% ipython --no-banner

In [1]: import numpy as np

In [2]: np.set_printoptions(precision=2, suppress=True, linewidth=120, legacy="1.25")

In [3]: M = np.loadtxt("data.csv", delimiter=",")

In [4]: M
Out[4]: 
array([[  1.5,   1.4,   1.4,   1.3,  -0.4,  -0.4,   0.4],
       [  2.3,  -1.9,  -0.5,   1.3,  -0.6,   1.8,   1.6],
       [ -1.1,  -0.9,   0.2,   0.2,   1.8,   1.3,   2. ],
       [  0.2,  -0.5,   1.5,  -0.6,   0.3,  -0.4,  -1.1],
       [ -0.2,  -0.6,  -1.6,   0.6,   0.6,   1.6,  -0.9],
       [  0.7,  -1. ,   0.8,  -0.3,  -1.4,  -0.7,  -0.9],
       [ -9. ,  -2. , -12. ,  -1. ,   2.5,   5.5,   0. ],
       [ -0.1,  -1. ,  -0.5,  -0.8,  -0.4,  -0.3,   0.1],
       [ -0.4,  -1.1,  -0.4,   0.2,   0.8,  -0.3,  -1.4],
       [  0.9,   0.1,   0. ,  -0.2,   1.5,   0.7,  -0.2],
       [ -0.3,   0.2,   1.8,  -0.6,   1.5,   2.4,   2.3],
       [ -0.6,   1.6,  -0.1,  -1.7,   1.9,   0.8,   0. ],
       [ -0.8,  -0.8,   1.1,  -0.6,  -1.5,   1.3,   0.5],
       [  0. ,   0.5,  -0.8,  -1.5,  -1.2,   1.6,  -0.4],
       [  0.5,  -0.6,  -1.7,  -1.1,  -1.5,  -0.5,  -1.4],
       [ -2.1,   1. ,   0.4,  -0.4,   0. ,   0.7,   0.4],
       [ -0.8,   1.3,   1.3,  -1.1,  -0.1,  -2.8,   2.1],
       [  1. ,   0.5,   1.6,  -0.8,   1.6,  -0.1,  -1.5],
       [ -2.5,   0. ,   0.8,   0.5,   1.5,  -1.2,   0.3],
       [  0.5,   0.8,   0.1,  -1.1,   0.6,   1.3,  -0.6],
       [ -0.2,  -0.7,   0.8,   0.5,  -0.6,   0.8,   0.3],
       [ -1.4,   0.7,  -1.1,   0.9,  -0.8,   0.6,  -0.3],
       [  1. ,  -0.3,   0.8,  -1.3,   0.2,   1. ,  -1.8],
       [ -0.1,  -0.7,  -2.5,   1.3,   0.2,  -1.8,   0. ],
       [ -1.5,  -0.7,  -0.5,  -0.7,   0.7,   0.9,   1.4]])

In [5]: # row 6 is much longer than the rest

In [6]: Ac = M - M.mean(axis=0)

In [7]: evecs = np.linalg.svd(Ac)[2][:1]

In [8]: M2 = Ac - Ac @ evecs.T @ evecs

In [9]: np.linalg.norm(M2, axis=1).round(6).argmax()
Out[9]: 1

In [10]: print(np.cov(Ac @ evecs.T, rowvar=False))
11.700514819210769

In [11]: np.round(np.diag(evecs.T @ evecs), 2) + 0
Out[11]: array([0.3 , 0.02, 0.56, 0.  , 0.02, 0.1 , 0.  ])

In [12]: np.round(np.linalg.norm(M2) / np.linalg.norm(Ac), 2)
Out[12]: 0.6

In [13]: (Ac @ evecs.T).std(axis=0)
Out[13]: array([3.35])
